% python3 -q
>>> import numpy as np
>>> import numpy.linalg as la
>>> np.set_printoptions(suppress=True, linewidth=160)
>>> E = np.loadtxt("m.csv", delimiter=",")
>>> E.round(1) + 0
array([[ 0. , -0.2,  0. ],
       [-0.1, -0.4, -0.1],
       [-0.2, -0.6, -0.2],
       [-0.2, -0.6, -0.2]])
>>> Uu, s, VT = la.svd(E)
>>> s.round(1) + 0
array([1.1, 0. , 0. ])
>>> M2 = Uu[:, :1] @ np.diag(s[:1]) @ VT[:1]
>>> M2.round(1) + 0
array([[ 0. , -0.2,  0. ],
       [-0.1, -0.4, -0.1],
       [-0.2, -0.6, -0.2],
       [-0.2, -0.6, -0.2]])
>>> la.matrix_rank(E, rtol=0.05)
np.int64(1)
>>> round(float(np.abs(E - M2).max()), 1)
0.0
>>> x = np.array([0, 3, -1])
>>> h1 = np.maximum(M2 @ x, 0)
>>> h1
array([0., 0., 0., 0.])
>>> np.round(np.tanh(M2 @ x), 1)
array([-0.5, -0.8, -0.9, -0.9])
>>> M2.T @ h1
array([0., 0., 0.])
>>> M2 * (h1 > 1e-9)[:, None]
array([[-0., -0., -0.],
       [-0., -0., -0.],
       [-0., -0., -0.],
       [-0., -0., -0.]])
>>> r0 = np.array([1, 0, 1])
>>> np.round(np.array([np.convolve(row, r0, "same") for row in E]), 1)
array([[-0.2, -0.1, -0.2],
       [-0.4, -0.2, -0.4],
       [-0.6, -0.3, -0.6],
       [-0.6, -0.3, -0.6]])
>>> np.round(np.polyval(r0, E[2]), 1)
array([1. , 1.4, 1. ])
>>> M2 = E / la.norm(E, axis=1, keepdims=True)
>>> C2 = M2 @ M2.T
>>> np.round(la.norm(M2, axis=1), 1)
array([1., 1., 1., 1.])
>>> C2[2].round(1)
array([1., 1., 1., 1.])
>>> data = np.load("mat.npy")
>>> data.round(1)
array([[ 0.2,  0.5, -0.8],
       [ 0.5,  0.7,  0.5],
       [-0.8,  0.5,  0.2]])
>>> [round(float(la.det(data[:i, :i])), 2) + 0 for i in range(1, 4)]
[0.15, -0.15, -1.0]
>>> M2 = np.array([[3, 1, 0], [1, 0, 1], [1, 3, 3]])
>>> np.vstack([data, M2.T]).shape
(6, 3)
>>> la.matrix_rank(data @ M2)
np.int64(3)
>>> np.round(np.einsum("ik,kj->ij", data, M2), 1)
array([[ 0.1, -2.4, -2. ],
       [ 2.7,  2. ,  2.2],
       [-1.9, -0.4,  1. ]])
>>> np.round(np.einsum("ik,kj->ji", data, M2), 1)
array([[ 0.1,  2.7, -1.9],
       [-2.4,  2. , -0.4],
       [-2. ,  2.2,  1. ]])
>>> np.round(data @ M2, 1)
array([[ 0.1, -2.4, -2. ],
       [ 2.7,  2. ,  2.2],
       [-1.9, -0.4,  1. ]])
